% python3 -q
>>> import numpy as np
>>> np.set_printoptions(precision=1, suppress=True, linewidth=140, floatmode="fixed")
>>> def rd(a):
...     return np.round(a, 1) + 0
... 
>>> J = np.loadtxt("sample14.csv", delimiter=",")
>>> print(J)
[[ 5.0  2.0  0.0  2.0]
 [ 7.0 -1.0  0.0  1.0]
 [ 0.0  0.0  0.0  2.0]
 [ 0.0  0.0  1.0  0.0]]
>>> T = np.stack([J, 5 * J, J[::-1]])
>>> print(np.einsum("bij,cij->bc", T, T))
[[  89.0  445.0    4.0]
 [ 445.0 2225.0   20.0]
 [   4.0   20.0   89.0]]
>>> print(np.linalg.matrix_rank(T.reshape(3, -1)))
2
>>> out = J / np.sqrt((J ** 2).mean(axis=1, keepdims=True))
>>> print(rd(np.linalg.norm(out, axis=1)))
[2.0 2.0 2.0 2.0]
>>> print(out[3])
[0.0 0.0 2.0 0.0]
>>> rng = np.random.default_rng(986607)
>>> out = J + rng.integers(-2, 3, (4, 1)) @ rng.integers(-2, 3, (1, 4))
>>> print(out)
[[ 9.0 -2.0 -2.0  6.0]
 [11.0 -5.0 -2.0  5.0]
 [ 2.0 -2.0 -1.0  4.0]
 [ 4.0 -4.0 -1.0  4.0]]
>>> print(out - J)
[[ 4.0 -4.0 -2.0  4.0]
 [ 4.0 -4.0 -2.0  4.0]
 [ 2.0 -2.0 -1.0  2.0]
 [ 4.0 -4.0 -2.0  4.0]]
>>> print(np.abs(out - J).sum(axis=1))
[14.0 14.0  7.0 14.0]
>>> P = np.triu(np.array([[3, 9, -9, -6], [8, -3, 7, -8], [7, 1, 4, -6], [-6, 7, -1, -1]]), 1) + np.eye(4)
>>> out = P @ J @ np.linalg.inv(P)
>>> print(out)
[[   68.0  -619.0  4939.0 25083.0]
 [    7.0   -64.0   503.0  2563.0]
 [    0.0     0.0    -6.0   -34.0]
 [    0.0     0.0     1.0     6.0]]
>>> print(np.trace(out), np.trace(J))
4.0 4.0
>>> print(rd(np.linalg.det(out)))
38.0
>>> print(P @ J - J @ P)
[[ 63.0 -54.0  25.0  37.0]
 [  0.0 -63.0  62.0  48.0]
 [  0.0   0.0  -6.0   0.0]
 [  0.0   0.0   0.0   6.0]]
>>> A = np.load("a.npy")
>>> print(A)
[[0 0 1 0]
 [0 0 0 1]
 [1 0 0 0]
 [0 1 0 0]]
>>> # splits into 2 blocks
>>> print(A @ np.ones(4))
[1.0 1.0 1.0 1.0]
>>> print(rd(np.sort(np.abs(np.linalg.eigvals(A)))[::-1]))
[1.0 1.0 1.0 1.0]
>>> print(np.linalg.matrix_power(A, 2))
[[1 0 0 0]
 [0 1 0 0]
 [0 0 1 0]
 [0 0 0 1]]
>>> p = np.eye(4)[2]
>>> for _ in range(4):
...     p = p @ A
...     print(p.round(1))
... 
[1.0 0.0 0.0 0.0]
[0.0 0.0 1.0 0.0]
[1.0 0.0 0.0 0.0]
[0.0 0.0 1.0 0.0]
>>> print(np.trace(A @ A @ A) // 6)
0
>>> print(A.sum(axis=0))
[1 1 1 1]
>>> low = np.diag(A.sum(axis=1)) - A
>>> print(rd(np.linalg.eigvalsh(low)))
[0.0 0.0 2.0 2.0]
>>> print((A + A.T) / 2)
[[0.0 0.0 1.0 0.0]
 [0.0 0.0 0.0 1.0]
 [1.0 0.0 0.0 0.0]
 [0.0 1.0 0.0 0.0]]
>>> print(np.linalg.matrix_power(A, 3))
[[0 0 1 0]
 [0 0 0 1]
 [1 0 0 0]
 [0 1 0 0]]
>>> print(rd(np.sort(np.abs(np.linalg.eigvals(A)))))
[1.0 1.0 1.0 1.0]
>>> print(np.trace(A))
0
>>> print(np.allclose(A, A.T))
True
>>> print(A @ A)
[[1 0 0 0]
 [0 1 0 0]
 [0 0 1 0]
 [0 0 0 1]]
>>> print(rd(np.linalg.eigvalsh(A).min()))
-1.0
>>> mat = np.array([[3.0, 0.0, 2.0, -2.0],
...     [0.0, 3.0, 2.0, -1.0],
...     [0.0, 1.0, 2.0, -2.0],
...     [0.0, 0.0, 0.0, 5.0]])
>>> out = np.array([[2, -1], [2, 3], [3, 0], [-1, -1]])
>>> print(np.linalg.matrix_rank(np.vstack([mat, out.T])))
4
>>> print(mat @ out)
[[14.0 -1.0]
 [13.0 10.0]
 [10.0  5.0]
 [-5.0 -5.0]]
>>> print(out.T @ mat.T)
[[14.0 13.0 10.0 -5.0]
 [-1.0 10.0  5.0 -5.0]]
>>> print(np.vstack([mat, out.T]).shape)
(6, 4)
>>> print(np.einsum("ik,kj->ij", mat, out))
[[14.0 -1.0]
 [13.0 10.0]
 [10.0  5.0]
 [-5.0 -5.0]]
>>> u, r1 = J[0], J[1]
>>> print(u @ r1)
35.0
>>> print(u @ u)
33.0
>>> p = (u @ r1) / (u @ u) * u
>>> print(rd(p))
[5.3 2.1 0.0 2.1]
>>> print(np.outer(u, r1))
[[35.0 -5.0  0.0  5.0]
 [14.0 -2.0  0.0  2.0]
 [ 0.0 -0.0  0.0  0.0]
 [14.0 -2.0  0.0  2.0]]
>>> print(np.linalg.matrix_rank(np.outer(u, r1)))
1
>>> print(rd(np.linalg.norm(u + r1) ** 2 + np.linalg.norm(u - r1) ** 2))
168.0
>>> feats = np.loadtxt("arr.csv", delimiter=",")
>>> print(rd(feats))
[[ 1.0  0.1 -0.1  0.1]
 [ 0.1  0.5  0.4 -0.2]
 [-0.1  0.4  0.6  0.2]
 [ 0.1 -0.2  0.2  0.9]]
>>> x = np.array([3, 1, 0, 4])
>>> print(rd(feats @ x))
[ 3.3 -0.1  1.0  3.5]
>>> print(rd(np.eye(4) - feats))
[[ 0.0 -0.1  0.1 -0.1]
 [-0.1  0.5 -0.4  0.2]
 [ 0.1 -0.4  0.4 -0.2]
 [-0.1  0.2 -0.2  0.1]]
>>> print(rd(np.trace(feats)))
3.0
>>> print(rd(np.linalg.eigvalsh(2 * feats - np.eye(4))))
[-1.0  1.0  1.0  1.0]
>>> E = np.array([[2, -1, 2, 0], [1, -2, 2, 2], [0, 2, -2, 1]])
>>> print(E.shape)
(3, 4)
>>> print(E.sum(axis=0))
[ 3 -1  2  3]
>>> print(E.sum(axis=1))
[3 3 1]
>>> print(np.linalg.matrix_rank(E))
3
>>> print(rd(np.linalg.norm(E)))
5.6
>>> print(np.diff(E, axis=0))
[[-1 -1  0  2]
 [-1  4 -4 -1]]
>>> print(np.abs(E).max())
2
>>> print(E - E[0])
[[ 0  0  0  0]
 [-1 -1  0  2]
 [-2  3 -4  1]]
>>> print(np.unravel_index(np.abs(E).argmax(), E.shape))
(np.int64(0), np.int64(0))
>>> K = np.load("data.npy")
>>> print(K)
[[0 1 1]
 [1 0 1]
 [1 1 0]]
>>> print((K @ K)[0])
[2 1 1]
>>> data = np.array([[0, 0, 5],
...     [3, 9, 8],
...     [0, 0, 5],
...     [3, 9, 8],
...     [2, 5, 7],
...     [3, 9, 8],
...     [2, 5, 7],
...     [0, 0, 5],
...     [2, 5, 7],
...     [0, 0, 5],
...     [1, 1, 6],
...     [0, 0, 4],
...     [0, 0, 5],
...     [0, 0, 5],
...     [0, 0, 5],
...     [3, 9, 8],
...     [3, 9, 8],
...     [1, 1, 6]])
>>> print(data)
[[0 0 5]
 [3 9 8]
 [0 0 5]
 [3 9 8]
 [2 5 7]
 [3 9 8]
 [2 5 7]
 [0 0 5]
 [2 5 7]
 [0 0 5]
 [1 1 6]
 [0 0 4]
 [0 0 5]
 [0 0 5]
 [0 0 5]
 [3 9 8]
 [3 9 8]
 [1 1 6]]
>>> O, Rm = np.linalg.qr(data)
>>> print(rd(abs(Rm[0, 0])), rd(np.linalg.norm(data[:, 0])))
7.7 7.7
>>> print(np.allclose(Rm.T @ Rm, data.T @ data))
True
>>> print(rd(np.abs(np.diag(Rm))))
[ 7.7  3.1 13.8]
>>> print(rd(O.T @ O))
[[1.0 0.0 0.0]
 [0.0 1.0 0.0]
 [0.0 0.0 1.0]]
>>> print(rd(np.trace(O @ O.T)))
3.0
>>> print(rd(Rm))
[[ -7.7 -21.7 -22.7]
 [  0.0  -3.1   5.1]
 [  0.0   0.0 -13.8]]
>>> print(O.shape, Rm.shape)
(18, 3) (3, 3)
>>> print(rd(O @ Rm))
[[0.0 0.0 5.0]
 [3.0 9.0 8.0]
 [0.0 0.0 5.0]
 [3.0 9.0 8.0]
 [2.0 5.0 7.0]
 [3.0 9.0 8.0]
 [2.0 5.0 7.0]
 [0.0 0.0 5.0]
 [2.0 5.0 7.0]
 [0.0 0.0 5.0]
 [1.0 1.0 6.0]
 [0.0 0.0 4.0]
 [0.0 0.0 5.0]
 [0.0 0.0 5.0]
 [0.0 0.0 5.0]
 [3.0 9.0 8.0]
 [3.0 9.0 8.0]
 [1.0 1.0 6.0]]
>>> cen = data - data.mean(axis=0)
>>> vecs = np.linalg.svd(cen)[2][:2]
>>> out = cen - cen @ vecs.T @ vecs
>>> print(rd(np.diag(vecs.T @ vecs)))
[0.3 1.0 0.8]
>>> print(rd((cen @ vecs.T).std(axis=0)))
[4.3 0.4]
>>> print(rd(out.std(axis=0)))
[0.1 0.0 0.1]
>>> cent = data[[2, 5]].astype(float)
>>> for _ in range(5):
...     labels = np.linalg.norm(data[:, None] - cent, axis=-1).argmin(axis=1)
...     cent = np.array([data[labels == j].mean(axis=0) for j in range(2)])
... 
>>> print(labels)
[0 1 0 1 1 1 1 0 1 0 0 0 0 0 0 1 1 0]
>>> print(np.abs(cent[1] - cent[0]).argmax())
1
>>> print(rd(cent))
[[0.2 0.2 5.1]
 [2.6 7.5 7.6]]
>>> print(np.bincount(labels))
[10  8]
>>> print(rd(cent[1] - cent[0]))
[2.4 7.3 2.5]
>>> print(np.linalg.cond(feats) > 100)
True
>>> print(rd(np.linalg.norm(feats, 2) / np.linalg.norm(feats)))
0.6
>>> F = np.loadtxt("w.csv", delimiter=",")
>>> print(rd(F))
[[ 0.0  0.0  0.1  0.0]
 [ 0.0  0.0 -0.1  0.0]
 [ 0.1 -0.1  0.9 -0.1]
 [ 0.0  0.0 -0.1  0.0]]
>>> ev, vecs = np.linalg.eigh(F)
>>> print(rd(ev))
[0.0 0.0 0.0 1.0]
>>> print(rd(np.linalg.eigvalsh(F @ F)))
[0.0 0.0 0.0 1.0]
>>> print(rd(np.abs(vecs[:, -1])))
[0.1 0.1 1.0 0.1]
>>> print(rd(ev.sum()), np.trace(F))
1.0 1.0
>>> print(rd(vecs @ np.diag(ev) @ vecs.T))
[[ 0.0  0.0  0.1  0.0]
 [ 0.0  0.0 -0.1  0.0]
 [ 0.1 -0.1  0.9 -0.1]
 [ 0.0  0.0 -0.1  0.0]]
>>> print(np.unique(ev.round(6) + 0, return_counts=True)[1])
[3 1]
>>> print((ev > 1e-8).sum(), (ev < -1e-8).sum())
1 0
>>> print(rd(np.linalg.svd(F, compute_uv=False)))
[1.0 0.0 0.0 0.0]
